$ ipython --no-banner

In [1]: import numpy as np

In [2]: import numpy.linalg as la

In [3]: np.set_printoptions(suppress=True, linewidth=160)

In [4]: A = np.load("data.npy")

In [5]: A
Out[5]: 
array([[ 0.7 ,  2.3 , -0.7 , -0.55, -0.3 ],
       [-1.  , -0.3 ,  0.1 , -0.28, -0.1 ],
       [ 0.8 ,  0.7 ,  0.3 , -2.03, -1.  ],
       [ 0.2 , -1.3 ,  1.2 , -1.73, -0.8 ],
       [-0.5 , -0.9 , -0.3 , -0.69, -0.3 ],
       [-0.7 , -1.  ,  0.7 ,  0.95,  0.5 ],
       [ 0.3 , -1.1 ,  1.7 ,  0.03,  0.  ],
       [-1.8 , -0.1 ,  2.  , -0.32, -0.2 ],
       [-1.2 ,  2.1 ,  0.9 ,  3.55,  1.8 ],
       [-1.2 , -1.1 ,  1.  ,  0.07,  0.  ],
       [ 0.2 , -1.2 , -0.4 ,  4.81,  2.4 ],
       [ 1.4 , -0.9 ,  0.6 , -1.78, -0.9 ],
       [-1.2 , -2.1 , -1.1 ,  3.38,  1.6 ],
       [-0.7 ,  0.2 ,  0.6 , -0.74, -0.4 ],
       [-0.7 ,  0.2 ,  1.  ,  1.26,  0.7 ],
       [-0.3 , -0.4 , -0.1 ,  2.69,  1.4 ],
       [ 0.2 , -0.1 , -0.4 , -1.44, -0.7 ],
       [ 1.6 , -0.3 , -0.7 ,  0.14,  0.1 ],
       [ 1.4 ,  2.  ,  0.8 , -1.74, -0.9 ],
       [-0.8 , -0.9 ,  1.  , -4.04, -2.  ],
       [ 0.3 , -1.4 ,  0.9 ,  0.32,  0.1 ],
       [-0.6 , -1.1 , -0.8 ,  2.97,  1.5 ],
       [-1.1 ,  0.1 ,  1.4 , -0.17, -0.1 ],
       [ 0.4 , -0.9 , -0.8 ,  1.21,  0.6 ],
       [-0.5 ,  0.6 ,  1.4 ,  2.19,  1.1 ],
       [-0.6 , -0.3 ,  0.4 ,  1.78,  0.9 ],
       [-0.6 , -0.6 ,  0.5 , -1.78, -0.9 ],
       [ 0.4 , -0.2 , -0.4 ,  4.46,  2.2 ],
       [-1.4 , -0.8 ,  0.3 ,  0.71,  0.4 ],
       [ 0.2 , -0.4 ,  0.6 ,  0.18,  0.  ],
       [ 0.1 , -1.8 , -0.4 , -8.52, -4.3 ],
       [-1.3 ,  0.9 , -0.1 , -2.08, -1.  ],
       [ 0.4 , -1.2 , -0.3 ,  3.29,  1.6 ],
       [ 0.7 ,  1.4 ,  0.1 , -1.2 , -0.6 ],
       [-0.7 , -0.8 , -0.1 , -2.41, -1.1 ]])

In [6]: x = np.array([-5, 5, 2, -1, 5])

In [7]: target = A @ x

In [8]: beta, lr = np.zeros(5), 1 / la.norm(A, 2) ** 2

In [9]: for i in range(12):
   ...:     beta -= lr * A.T @ (A @ beta - target)
   ...:     if i % 2 == 0: print(i, round(la.norm(A @ beta - target), 2))
   ...: 
0 36.19
2 28.53
4 22.63
6 18.07
8 14.52
10 11.77

In [10]: round(la.cond(A), 2)
Out[10]: np.float64(76.77)

In [11]: rng = np.random.default_rng(58383)

In [12]: theta = np.sort(rng.uniform(-2, 2, 44))

In [13]: arr = np.c_[theta, theta ** 2, theta ** 3] @ np.array([[2, 1, -2, 0, 0], [1, -2, -2, 2, -1], [2, 2, 0, 2, 0]])

In [14]: arr.round(2) + 0
Out[14]: 
array([[-12.95, -21.37,  -3.15,  -5.82,  -3.42],
       [-11.86, -19.7 ,  -2.83,  -5.07,  -3.21],
       [-11.38, -18.95,  -2.69,  -4.75,  -3.11],
       [-10.8 , -18.03,  -2.52,  -4.35,  -2.99],
       [-10.57, -17.68,  -2.45,  -4.2 ,  -2.94],
       [ -4.5 ,  -7.69,  -0.51,  -0.62,  -1.47],
       [ -2.95,  -4.91,   0.02,   0.02,  -0.98],
       [ -2.65,  -4.36,   0.11,   0.11,  -0.88],
       [ -1.9 ,  -2.94,   0.34,   0.27,  -0.61],
       [ -1.8 ,  -2.75,   0.37,   0.28,  -0.57],
       [ -1.44,  -2.07,   0.45,   0.3 ,  -0.43],
       [ -1.25,  -1.71,   0.48,   0.29,  -0.35],
       [ -0.95,  -1.16,   0.5 ,   0.24,  -0.23],
       [ -0.7 ,  -0.74,   0.46,   0.17,  -0.13],
       [ -0.58,  -0.55,   0.43,   0.13,  -0.09],
       [ -0.36,  -0.27,   0.31,   0.06,  -0.04],
       [ -0.23,  -0.16,   0.22,   0.03,  -0.02],
       [ -0.13,  -0.08,   0.13,   0.01,   0.  ],
       [ -0.09,  -0.05,   0.09,   0.  ,   0.  ],
       [  0.09,   0.04,  -0.09,   0.  ,   0.  ],
       [  0.45,   0.14,  -0.48,   0.09,  -0.04],
       [  0.58,   0.15,  -0.61,   0.15,  -0.06],
       [  0.59,   0.16,  -0.62,   0.15,  -0.06],
       [  1.8 ,   0.29,  -1.76,   0.99,  -0.32],
       [  2.12,   0.33,  -2.03,   1.27,  -0.39],
       [  2.41,   0.38,  -2.25,   1.51,  -0.45],
       [  3.64,   0.63,  -3.14,   2.66,  -0.72],
       [  3.86,   0.69,  -3.29,   2.88,  -0.77],
       [  4.38,   0.82,  -3.62,   3.38,  -0.87],
       [  4.53,   0.86,  -3.71,   3.53,  -0.9 ],
       [  6.97,   1.66,  -5.11,   6.  ,  -1.38],
       [  8.28,   2.15,  -5.78,   7.36,  -1.62],
       [  9.58,   2.69,  -6.41,   8.71,  -1.85],
       [  9.6 ,   2.69,  -6.42,   8.73,  -1.85],
       [ 10.75,   3.19,  -6.95,   9.94,  -2.05],
       [ 11.58,   3.56,  -7.32,  10.81,  -2.18],
       [ 12.86,   4.15,  -7.87,  12.16,  -2.39],
       [ 13.42,   4.42,  -8.1 ,  12.75,  -2.48],
       [ 13.55,   4.48,  -8.16,  12.89,  -2.5 ],
       [ 13.58,   4.49,  -8.17,  12.92,  -2.5 ],
       [ 15.31,   5.34,  -8.86,  14.75,  -2.77],
       [ 18.72,   7.1 , -10.16,  18.38,  -3.27],
       [ 21.66,   8.69, -11.2 ,  21.5 ,  -3.68],
       [ 22.72,   9.28, -11.57,  22.63,  -3.83]])

In [15]: [round(float(x), 2) for x in la.svd(arr, compute_uv=False)[:3]]
Out[15]: [90.87, 40.82, 5.54]

In [16]: left, sig, vt = la.svd(arr)

In [17]: V = vt[:(sig > 1e-8).sum()]

In [18]: x = arr[43] + -1 * arr[37] + rng.integers(2) * np.eye(5)[4]

In [19]: x.round(2)
Out[19]: array([ 9.3 ,  4.86, -3.47,  9.89, -0.35])

In [20]: np.allclose(V.T @ V @ x, x)
Out[20]: False

In [21]: np.round(V.T @ V, 2)
Out[21]: 
array([[ 0.5 ,  0.3 , -0.35,  0.2 , -0.01],
       [ 0.3 ,  0.78,  0.19, -0.08,  0.19],
       [-0.35,  0.19,  0.75,  0.16,  0.08],
       [ 0.2 , -0.08,  0.16,  0.89, -0.18],
       [-0.01,  0.19,  0.08, -0.18,  0.08]])

In [22]: mat = 0.7 ** np.abs(np.subtract.outer(np.arange(13), np.arange(13)))

In [23]: mat.round(2)
Out[23]: 
array([[1.  , 0.7 , 0.49, 0.34, 0.24, 0.17, 0.12, 0.08, 0.06, 0.04, 0.03, 0.02, 0.01],
       [0.7 , 1.  , 0.7 , 0.49, 0.34, 0.24, 0.17, 0.12, 0.08, 0.06, 0.04, 0.03, 0.02],
       [0.49, 0.7 , 1.  , 0.7 , 0.49, 0.34, 0.24, 0.17, 0.12, 0.08, 0.06, 0.04, 0.03],
       [0.34, 0.49, 0.7 , 1.  , 0.7 , 0.49, 0.34, 0.24, 0.17, 0.12, 0.08, 0.06, 0.04],
       [0.24, 0.34, 0.49, 0.7 , 1.  , 0.7 , 0.49, 0.34, 0.24, 0.17, 0.12, 0.08, 0.06],
       [0.17, 0.24, 0.34, 0.49, 0.7 , 1.  , 0.7 , 0.49, 0.34, 0.24, 0.17, 0.12, 0.08],
       [0.12, 0.17, 0.24, 0.34, 0.49, 0.7 , 1.  , 0.7 , 0.49, 0.34, 0.24, 0.17, 0.12],
       [0.08, 0.12, 0.17, 0.24, 0.34, 0.49, 0.7 , 1.  , 0.7 , 0.49, 0.34, 0.24, 0.17],
       [0.06, 0.08, 0.12, 0.17, 0.24, 0.34, 0.49, 0.7 , 1.  , 0.7 , 0.49, 0.34, 0.24],
       [0.04, 0.06, 0.08, 0.12, 0.17, 0.24, 0.34, 0.49, 0.7 , 1.  , 0.7 , 0.49, 0.34],
       [0.03, 0.04, 0.06, 0.08, 0.12, 0.17, 0.24, 0.34, 0.49, 0.7 , 1.  , 0.7 , 0.49],
       [0.02, 0.03, 0.04, 0.06, 0.08, 0.12, 0.17, 0.24, 0.34, 0.49, 0.7 , 1.  , 0.7 ],
       [0.01, 0.02, 0.03, 0.04, 0.06, 0.08, 0.12, 0.17, 0.24, 0.34, 0.49, 0.7 , 1.  ]])

In [24]: left, sig, vt = la.svd(mat, full_matrices=False)

In [25]: np.round(np.abs(vt[0]), 2)
Out[25]: array([0.17, 0.22, 0.26, 0.29, 0.32, 0.33, 0.34, 0.33, 0.32, 0.29, 0.26, 0.22, 0.17])

In [26]: np.round(np.cumsum(sig ** 2) / np.sum(sig ** 2), 2)
Out[26]: array([0.62, 0.86, 0.94, 0.97, 0.98, 0.99, 0.99, 0.99, 1.  , 1.  , 1.  , 1.  , 1.  ])

In [27]: np.round(sig / sig[0], 2)
Out[27]: array([1.  , 0.62, 0.36, 0.22, 0.15, 0.11, 0.08, 0.07, 0.06, 0.05, 0.04, 0.04, 0.04])

In [28]: (sig > 1e-8).sum()
Out[28]: np.int64(13)

In [29]: np.allclose(left * sig @ vt, mat)
Out[29]: True

In [30]: x = np.array([1, 3, 2, 2, 0, 3, 2, 1, 3, 3, 2, 1, 1])

In [31]: target = mat @ x

In [32]: target.round(2)
Out[32]: array([ 5.97,  7.8 ,  8.45,  8.73,  8.67,  9.73,  9.85,  9.79, 10.25,  9.84,  8.52,  6.83,  5.29])

In [33]: np.round(la.solve(mat, target + mat[:, 11]), 2) + 0
Out[33]: array([1., 3., 2., 2., 0., 3., 2., 1., 3., 3., 2., 2., 1.])

In [34]: np.round(la.solve(mat, -3 * target), 2) + 0
Out[34]: array([-3., -9., -6., -6.,  0., -9., -6., -3., -9., -9., -6., -3., -3.])

In [35]: np.round(la.solve(mat.T, mat[7]), 2) + 0
Out[35]: array([0., 0., 0., 0., 0., 0., 0., 1., 0., 0., 0., 0., 0.])

In [36]: np.round(la.solve(mat, target), 2) + 0
Out[36]: array([1., 3., 2., 2., 0., 3., 2., 1., 3., 3., 2., 1., 1.])

In [37]: L = la.cholesky(mat)

In [38]: round(float(np.prod(np.diag(L)) ** 2), 2), round(float(la.det(mat)), 2)
Out[38]: (0.0, 0.0)

In [39]: la.eigvalsh(mat).min() > 0
Out[39]: np.True_

In [40]: w, V = la.eigh(mat)

In [41]: x = np.array([4, 0, 5, -2, 4, 3, 4, -4, 3, -4, -4, 5, 2])

In [42]: np.round(la.eigvalsh(mat[1:, 1:]), 2)
Out[42]: array([0.18, 0.19, 0.2 , 0.23, 0.27, 0.33, 0.43, 0.6 , 0.91, 1.49, 2.65, 4.51])

In [43]: round(float(x @ mat @ x), 2)
Out[43]: 164.65

In [44]: left, sig, vt = la.svd(A)

In [45]: np.argmax(sig[:-1] / (sig[1:] + 1e-6)) + 1
Out[45]: np.int64(4)

In [46]: other = left[:, :4] @ np.diag(sig[:4]) @ vt[:4]

In [47]: np.round(la.norm(A - other, 2), 2), round(sig[4], 2)
Out[47]: (np.float64(0.22), np.float64(0.22))

In [48]: round(np.abs(A - other).max(), 2)
Out[48]: np.float64(0.08)

In [49]: la.matrix_rank(A, rtol=0.05)
Out[49]: np.int64(4)

In [50]: la.matrix_rank(other)
Out[50]: np.int64(4)

In [51]: K = np.load("layer9.npy")

In [52]: K
Out[52]: 
array([[-2.,  0.,  0.,  0., -3., -3.,  0.],
       [ 0., -2.,  0.,  0.,  0.,  0., -3.],
       [ 0.,  0., -2., -3.,  0.,  0.,  0.],
       [ 0.,  0., -3., -2.,  0.,  0.,  0.],
       [-3.,  0.,  0.,  0., -2., -3.,  0.],
       [-3.,  0.,  0.,  0., -3., -2.,  0.],
       [ 0., -3.,  0.,  0.,  0.,  0., -2.]])

In [53]: w, V = la.eigh(K)

In [54]: np.round(la.eigvalsh(K @ K), 2)
Out[54]: array([ 1.,  1.,  1.,  1., 25., 25., 64.])

In [55]: np.round(V.T @ V, 2) + 0
Out[55]: 
array([[1., 0., 0., 0., 0., 0., 0.],
       [0., 1., 0., 0., 0., 0., 0.],
       [0., 0., 1., 0., 0., 0., 0.],
       [0., 0., 0., 1., 0., 0., 0.],
       [0., 0., 0., 0., 1., 0., 0.],
       [0., 0., 0., 0., 0., 1., 0.],
       [0., 0., 0., 0., 0., 0., 1.]])

In [56]: w.round(2)
Out[56]: array([-8., -5., -5.,  1.,  1.,  1.,  1.])

In [57]: np.round(V @ np.diag(w) @ V.T, 2) + 0
Out[57]: 
array([[-2.,  0.,  0.,  0., -3., -3.,  0.],
       [ 0., -2.,  0.,  0.,  0.,  0., -3.],
       [ 0.,  0., -2., -3.,  0.,  0.,  0.],
       [ 0.,  0., -3., -2.,  0.,  0.,  0.],
       [-3.,  0.,  0.,  0., -2., -3.,  0.],
       [-3.,  0.,  0.,  0., -3., -2.,  0.],
       [ 0., -3.,  0.,  0.,  0.,  0., -2.]])

In [58]: np.unique(w.round(6) + 0, return_counts=True)[1]
Out[58]: array([1, 2, 4])

In [59]: np.round(la.eigvalsh(K + -3 * np.eye(7)), 2)
Out[59]: array([-11.,  -8.,  -8.,  -2.,  -2.,  -2.,  -2.])
